>>> import numpy as np
>>> np.set_printoptions(precision=2, suppress=True, linewidth=120, legacy="1.25")
>>> tidy = lambda a: np.round(a, 2) + 0
>>> q, _ = np.linalg.qr(np.array([[-1.8, 0.8, 0.0, 0.6],
...     [2.8, -1.5, 0.3, -0.9],
...     [0.3, 0.5, -0.3, 0.5],
...     [-2.0, -0.3, 0.9, 0.1]]))
>>> evecs, _ = np.linalg.qr(np.array([[0.4, 2.0, 0.8], [-0.8, 0.1, 1.1], [-0.1, -0.4, -1.6]]))
>>> sigma = 5 * 0.5 ** np.arange(3)
>>> W0 = q[:, :3] * sigma @ evecs[:3]
>>> print(tidy(W0))
[[ 1.38  1.78 -0.7 ]
 [-2.67 -2.67  0.36]
 [ 0.74 -1.04 -0.99]
 [-0.54  3.   -0.93]]
>>> def softmax(z):
...     e = np.exp(z - z.max(axis=-1, keepdims=True))
...     return e / e.sum(axis=-1, keepdims=True)
... 
>>> print(tidy(softmax(W0[0])))
[0.38 0.57 0.05]
>>> print(tidy(softmax(W0[0] + -3)))
[0.38 0.57 0.05]
>>> print(softmax(W0).sum(axis=1))
[1. 1. 1. 1.]
>>> S = W0 @ W0.T / np.sqrt(3)
>>> print(tidy(softmax(S)[0] @ W0))
[ 0.51  2.27 -0.81]
>>> left, sigma, VT = np.linalg.svd(W0, full_matrices=False)
>>> print(tidy(sigma))
[5.   2.5  1.25]
>>> print(tidy(left.T @ W0 @ VT.T))
[[5.   0.   0.  ]
 [0.   2.5  0.  ]
 [0.   0.   1.25]]
>>> print((sigma > 1e-8).sum())
3
>>> print(tidy(np.abs(VT[0])))
[0.44 0.87 0.2 ]
>>> print(tidy(np.cumsum(sigma ** 2) / np.sum(sigma ** 2)))
[0.76 0.95 1.  ]
>>> print(tidy(sigma / sigma[0]))
[1.   0.5  0.25]
>>> print(tidy(VT @ VT.T))
[[1. 0. 0.]
 [0. 1. 0.]
 [0. 0. 1.]]
>>> print(np.abs(left[:, 0]).round(6).argmax())
1
>>> print(tidy(left.T @ left))
[[1. 0. 0.]
 [0. 1. 0.]
 [0. 0. 1.]]
>>> cent = np.sign(np.array([[4, -3, 5, 1], [-4, -5, -3, 5], [-5, 0, 5, -5], [2, -3, -1, 3]]))
>>> Y = (np.tril(cent, -1) + np.eye(4)) @ (np.triu(cent, 1) + np.eye(4))
>>> ev = np.array([7, 0, 3, 1])
>>> m1 = np.rint(Y * ev @ np.linalg.inv(Y)) + 0
>>> print(m1)
[[  7.  -3.  -7. -10.]
 [-12.   1.   2.   8.]
 [ -2.   5.  12.  12.]
 [  8.  -2.  -6.  -9.]]
>>> Y = m1 / np.sqrt((m1 ** 2).mean(axis=1, keepdims=True))
>>> print(m1 - m1.mean(axis=1, keepdims=True))
[[ 10.25   0.25  -3.75  -6.75]
 [-11.75   1.25   2.25   8.25]
 [ -8.75  -1.75   5.25   5.25]
 [ 10.25   0.25  -3.75  -6.75]]
>>> print(np.linalg.matrix_rank(m1 - m1.mean(axis=1, keepdims=True)))
2
>>> print(tidy(np.linalg.norm(Y, axis=1)))
[2. 2. 2. 2.]
>>> print(tidy(Y[1]))
[-1.64  0.14  0.27  1.1 ]
>>> left, sigma, VT = np.linalg.svd(m1)
>>> print(tidy(sigma))
[28.45 10.59  0.54  0.  ]
>>> print(np.argmax(sigma[:-1] / (sigma[1:] + 1e-6)) + 1)
3
>>> Y = left[:, :3] @ np.diag(sigma[:3]) @ VT[:3]
>>> print(tidy(Y))
[[  7.  -3.  -7. -10.]
 [-12.   1.   2.   8.]
 [ -2.   5.  12.  12.]
 [  8.  -2.  -6.  -9.]]
>>> print(np.linalg.matrix_rank(m1, rtol=0.05))
2
>>> print(tidy(np.linalg.norm(m1 - Y, 2)), tidy(sigma[3]))
0.0 0.0
>>> print(tidy(np.abs(m1 - Y).max()))
0.0
>>> feats = np.load("block5.npy")
>>> print(feats)
[[  6.04  18.03  11.94 -12.07  11.95 -17.97   5.91 -18.07   5.98]
 [ 19.97  38.91  -9.02 -32.97  18.99 -10.92 -15.02   3.03  26.99]
 [ 20.06  41.98  -2.08 -34.06  22.08 -18.08 -10.01  -6.05  25.91]
 [ 22.99  45.03 -10.01 -38.07  22.05 -13.03 -17.02   2.99  30.92]
 [ 16.98  38.98   6.05 -30.12  21.95 -23.    -3.09 -14.96  20.95]
 [ 14.01  32.99   6.99 -24.99  18.96 -21.    -1.01 -15.04  17.01]
 [  8.99  18.06  -3.03 -14.99   9.02  -5.98  -5.92   0.09  11.92]
 [  3.95   6.03  -6.03  -5.96   2.01   1.99  -5.99   5.98   6.04]]
>>> left, sigma, VT = np.linalg.svd(feats)
>>> print(np.argmax(sigma[:-1] / (sigma[1:] + 1e-6)) + 1)
2
>>> print(tidy(sigma))
[155.23  42.34   0.17   0.16   0.14   0.08   0.06   0.01]
>>> Y = left[:, :2] @ np.diag(sigma[:2]) @ VT[:2]
>>> print(tidy(np.linalg.norm(feats - Y) / np.linalg.norm(feats)))
0.0
>>> print(tidy(np.linalg.norm(feats - Y, 2)), tidy(sigma[2]))
0.17 0.17
>>> print(np.linalg.matrix_rank(Y))
2
>>> print(np.linalg.matrix_rank(feats, rtol=0.05))
2
>>> print([round(float(x), 2) for x in np.linalg.svd(feats, compute_uv=False)[:3]])
[155.23, 42.34, 0.17]
>>> print(np.linalg.matrix_rank(feats, rtol=0.1))
2
>>> arr = np.loadtxt("sample1.csv", delimiter=",")
>>> print(arr)
[[-3.  0.  0.  0.  0.  0.  0.  0.  0.  0.]
 [ 0.  3.  0.  0.  0.  0.  0.  0.  0.  0.]
 [-1. -2.  0.  0.  0.  0.  0.  0.  0.  0.]
 [ 0.  1.  5.  2.  0.  0.  0.  0.  0.  0.]
 [-1.  3. -5. -2. -4.  0.  0.  0.  0.  0.]
 [ 2.  4.  3.  0. -1.  3.  0.  0.  0.  0.]
 [ 2. -4.  3. -3. -3. -5. -1.  0.  0.  0.]
 [-1.  1.  2.  4. -5.  1.  0.  0.  0.  0.]
 [ 4.  3. -2.  0.  1. -4. -3.  4.  5.  0.]
 [ 3.  3.  1.  3. -5.  1.  1.  0.  5.  5.]]
>>> left, sigma, VT = np.linalg.svd(arr)
>>> print(tidy(sigma))
[12.54 10.42  9.32  7.75  5.18  4.53  2.57  1.49  0.11  0.  ]
>>> print(np.argmax(sigma[:-1] / (sigma[1:] + 1e-6)) + 1)
9
>>> Y = left[:, :9] @ np.diag(sigma[:9]) @ VT[:9]
>>> print(tidy(np.linalg.norm(arr - Y) / np.linalg.norm(arr)))
0.0
>>> left, sigma, VT = np.linalg.svd(arr)
>>> evecs = VT[:(sigma > 1e-8).sum()]
>>> rng = np.random.default_rng(1208)
>>> vec = arr[1] + -1 * arr[8] + rng.integers(2) * np.eye(10)[3]
>>> print(vec)
[-4.  0.  2.  1. -1.  4.  3. -4. -5.  0.]
>>> print(np.linalg.matrix_rank(np.vstack([arr, vec])))
9
>>> print(tidy(np.diag(evecs.T @ evecs)))
[1.   1.   1.   1.   1.   1.   1.   0.56 0.72 0.72]
>>> print(tidy(np.linalg.matrix_power(arr, 2)))
[[  9.   0.   0.   0.   0.   0.   0.   0.   0.   0.]
 [  0.   9.   0.   0.   0.   0.   0.   0.   0.   0.]
 [  3.  -6.   0.   0.   0.   0.   0.   0.   0.   0.]
 [ -5.  -5.  10.   4.   0.   0.   0.   0.   0.   0.]
 [ 12.   5.  10.   4.  16.   0.   0.   0.   0.   0.]
 [ -2.  15.  14.   2.   1.   9.   0.   0.   0.   0.]
 [-18. -46. -18.   3.  20. -10.   1.   0.   0.   0.]
 [  8.  -8.  48.  18.  19.   3.   0.   0.   0.   0.]
 [ -9.  31. -28.  23.  -6. -13. -12.  20.  25.   0.]
 [ 34.  25.  41.  28.  -4. -17. -11.  20.  50.  25.]]
>>> print(np.allclose(arr @ arr.T, arr.T @ arr))
False
>>> print(np.trace(arr))
10.0
>>> print((arr - arr.T) / 2)
[[ 0.   0.   0.5  0.   0.5 -1.  -1.   0.5 -2.  -1.5]
 [ 0.   0.   1.  -0.5 -1.5 -2.   2.  -0.5 -1.5 -1.5]
 [-0.5 -1.   0.  -2.5  2.5 -1.5 -1.5 -1.   1.  -0.5]
 [ 0.   0.5  2.5  0.   1.   0.   1.5 -2.   0.  -1.5]
 [-0.5  1.5 -2.5 -1.   0.   0.5  1.5  2.5 -0.5  2.5]
 [ 1.   2.   1.5  0.  -0.5  0.   2.5 -0.5  2.  -0.5]
 [ 1.  -2.   1.5 -1.5 -1.5 -2.5  0.   0.   1.5 -0.5]
 [-0.5  0.5  1.   2.  -2.5  0.5  0.   0.  -2.   0. ]
 [ 2.   1.5 -1.   0.   0.5 -2.  -1.5  2.   0.  -2.5]
 [ 1.5  1.5  0.5  1.5 -2.5  0.5  0.5  0.   2.5  0. ]]
>>> print((arr + arr.T) / 2)
[[-3.   0.  -0.5  0.  -0.5  1.   1.  -0.5  2.   1.5]
 [ 0.   3.  -1.   0.5  1.5  2.  -2.   0.5  1.5  1.5]
 [-0.5 -1.   0.   2.5 -2.5  1.5  1.5  1.  -1.   0.5]
 [ 0.   0.5  2.5  2.  -1.   0.  -1.5  2.   0.   1.5]
 [-0.5  1.5 -2.5 -1.  -4.  -0.5 -1.5 -2.5  0.5 -2.5]
 [ 1.   2.   1.5  0.  -0.5  3.  -2.5  0.5 -2.   0.5]
 [ 1.  -2.   1.5 -1.5 -1.5 -2.5 -1.   0.  -1.5  0.5]
 [-0.5  0.5  1.   2.  -2.5  0.5  0.   0.   2.   0. ]
 [ 2.   1.5 -1.   0.   0.5 -2.  -1.5  2.   5.   2.5]
 [ 1.5  1.5  0.5  1.5 -2.5  0.5  0.5  0.   2.5  5. ]]
>>> print(tidy(np.linalg.det(arr)))
0.0
>>> vec = np.array([2, 1, 5, 9, 7, -4, 9, -3, -6, 8])
>>> print(arr @ vec)
[ -6.   3.  -4.  44. -70.   4. -22.   6. -45.  21.]
>>> print(np.linalg.norm(arr @ vec) <= np.linalg.norm(arr, 2) * np.linalg.norm(vec) + 1e-9)
True
>>> print(tidy(np.linalg.norm(arr, 2) / np.linalg.norm(arr)))
0.58
>>> print(np.linalg.cond(arr) > 100)
True
>>> print(np.argsort(-np.linalg.norm(arr, axis=0).round(6), kind="stable")[:3])
[2 4 1]
>>> F = np.array([[3, -1, 1, 2, -3, 3, -3, -1, -1],
...     [3, 2, -3, 3, -2, -3, -2, 2, 3],
...     [-1, -1, 1, -1, 3, 3, 1, 0, -1],
...     [2, 3, 0, -2, 3, 0, 3, 2, 2],
...     [2, 3, -1, -1, 1, 3, 0, -1, -3]])
>>> F[-1] = F[0] + 2 * F[1]
>>> print(F)
[[ 3 -1  1  2 -3  3 -3 -1 -1]
 [ 3  2 -3  3 -2 -3 -2  2  3]
 [-1 -1  1 -1  3  3  1  0 -1]
 [ 2  3  0 -2  3  0  3  2  2]
 [ 9  3 -5  8 -7 -3 -7  3  5]]
>>> left, sigma, VT = np.linalg.svd(F)
>>> evecs = VT[:(sigma > 1e-8).sum()]
>>> vec = F[2] + -2 * F[0] + rng.integers(2) * np.eye(9)[7]
>>> print(vec)
[-7.  1. -1. -5.  9. -3.  7.  2.  1.]
>>> print(np.linalg.matrix_rank(np.vstack([F, vec])))
4
>>> print(np.allclose(evecs.T @ evecs @ vec, vec))
True
>>> print(tidy(np.diag(evecs.T @ evecs)))
[0.68 0.33 0.33 0.42 0.7  0.72 0.38 0.22 0.24]
>>> Y = F[0, 0] * F[1:] - np.outer(F[1:, 0], F[0])
>>> print(Y)
[[  0   9 -12   3   3 -18   3   9  12]
 [  0  -4   4  -1   6  12   0  -1  -4]
 [  0  11  -2 -10  15  -6  15   8   8]
 [  0  18 -24   6   6 -36   6  18  24]]
>>> print(np.linalg.matrix_rank(Y), np.linalg.matrix_rank(F))
3 4
>>> print(tidy(F[:, 0] / F[0, 0]))
[ 1.    1.   -0.33  0.67  3.  ]
>>> print(np.linalg.cond(F) > 100)
True
>>> print([round(float(x), 2) for x in np.linalg.svd(F, compute_uv=False)[:3]])
[19.98, 8.02, 4.88]
>>> print(np.linalg.matrix_rank(F, rtol=0.1))
4
>>> rank = np.linalg.matrix_rank(F)
>>> print(rank)
4
>>> null = np.linalg.svd(F)[2][rank:].T
>>> print(null.shape)
(9, 5)
>>> print([int(np.linalg.matrix_rank(F[:, :j + 1])) for j in range(9)])
[1, 2, 3, 4, 4, 4, 4, 4, 4]
>>> print([int(np.linalg.matrix_rank(F[:i])) for i in range(1, len(F) + 1)])
[1, 2, 3, 4, 4]
>>> M = (rng.random((3, 3)) < 0.3) + np.eye(3)
>>> M /= M.sum(axis=1, keepdims=True)
>>> print(M)
[[1.  0.  0. ]
 [0.  0.5 0.5]
 [0.  0.5 0.5]]
>>> Y = M + rng.integers(-2, 3, (3, 2)) @ rng.integers(-2, 3, (2, 3))
>>> print(Y)
[[ 1.   2.   6. ]
 [ 6.  -1.5  0.5]
 [ 5.  -0.5  2.5]]
>>> print(tidy(np.linalg.svd(Y - M, compute_uv=False)))
[8.24 6.49 0.  ]
>>> print(np.abs(Y - M).sum(axis=1))
[8. 8. 8.]
>>> print(Y - M)
[[ 0.  2.  6.]
 [ 6. -2.  0.]
 [ 5. -1.  2.]]
>>> t3 = np.stack([M, -3 * M, M[::-1]])
>>> print(t3.sum(axis=0))
[[-2.   0.5  0.5]
 [ 0.  -0.5 -0.5]
 [ 1.  -1.  -1. ]]
>>> print(np.linalg.matrix_rank(t3.reshape(3, -1)))
2
>>> print(arr @ arr)
[[  9.   0.   0.   0.   0.   0.   0.   0.   0.   0.]
 [  0.   9.   0.   0.   0.   0.   0.   0.   0.   0.]
 [  3.  -6.   0.   0.   0.   0.   0.   0.   0.   0.]
 [ -5.  -5.  10.   4.   0.   0.   0.   0.   0.   0.]
 [ 12.   5.  10.   4.  16.   0.   0.   0.   0.   0.]
 [ -2.  15.  14.   2.   1.   9.   0.   0.   0.   0.]
 [-18. -46. -18.   3.  20. -10.   1.   0.   0.   0.]
 [  8.  -8.  48.  18.  19.   3.   0.   0.   0.   0.]
 [ -9.  31. -28.  23.  -6. -13. -12.  20.  25.   0.]
 [ 34.  25.  41.  28.  -4. -17. -11.  20.  50.  25.]]
>>> print([int(np.linalg.matrix_rank(np.linalg.matrix_power(arr, p))) for p in range(1, 11)])
[9, 8, 8, 8, 8, 8, 8, 8, 8, 8]
>>> print(np.linalg.matrix_rank(arr - arr[0, 0] * np.eye(10)))
9
>>> vec = np.array([2, 2, 2])
>>> print(M @ M @ vec)
[2. 2. 2.]
>>> print(M @ vec)
[2. 2. 2.]
>>> print(tidy(np.linalg.eigvalsh(2 * M - np.eye(3))))
[-1.  1.  1.]
>>> ev, evecs = np.linalg.eigh(M)
>>> vec = np.array([1, 0, 0])
>>> print(vec @ M @ vec / (vec @ vec), ev[0], ev[-1])
1.0 0.0 1.0
>>> print(tidy(evecs * np.maximum(ev, 0) @ evecs.T))
[[1.  0.  0. ]
 [0.  0.5 0.5]
 [0.  0.5 0.5]]
>>> print(np.abs(M).sum(axis=1).max(), np.abs(ev).max())
1.0 1.0
>>> E = np.array([[0, 0, 1, -1, 0, -1, 1, 2],
...     [0, 0, -1, 1, 2, 2, -1, 1],
...     [-1, 1, 0, -2, 0, 0, -1, 2],
...     [1, -1, 2, 0, 1, -1, 1, 0],
...     [0, -2, 0, -1, 0, 0, 2, 2],
...     [1, -2, 0, 1, 0, 0, 1, 0],
...     [-1, 1, 1, -1, -2, -1, 0, 1],
...     [-2, -1, -2, 0, -2, 0, -1, 0]])
>>> Y = E + rng.integers(-2, 3, (8, 4)) @ rng.integers(-2, 3, (4, 8))
>>> print(Y)
[[ -6   2   2  -1   4   1   3   0]
 [ -5   4   0  -6   5   0  -1  -7]
 [ -7   5   6   1   8   7  -1   3]
 [  5 -11   1   1  -2  -1   4  -2]
 [  1   2  -5   2  -4  -3   1   9]
 [ -1  -2   8   0   7   6   0  -4]
 [  1  -3   3   8  -1   5   1   9]
 [ -6   3  -8   4  -4  -2   1   6]]
>>> print(tidy(np.linalg.svd(Y - E, compute_uv=False)))
[23.19 19.06 16.44  7.25  0.    0.    0.    0.  ]
>>> print(Y - E)
[[ -6   2   1   0   4   2   2  -2]
 [ -5   4   1  -7   3  -2   0  -8]
 [ -6   4   6   3   8   7   0   1]
 [  4 -10  -1   1  -3   0   3  -2]
 [  1   4  -5   3  -4  -3  -1   7]
 [ -2   0   8  -1   7   6  -1  -4]
 [  2  -4   2   9   1   6   1   8]
 [ -4   4  -6   4  -2  -2   2   6]]
>>> print(np.abs(Y - E).sum(axis=1))
[19 30 35 24 28 29 33 30]
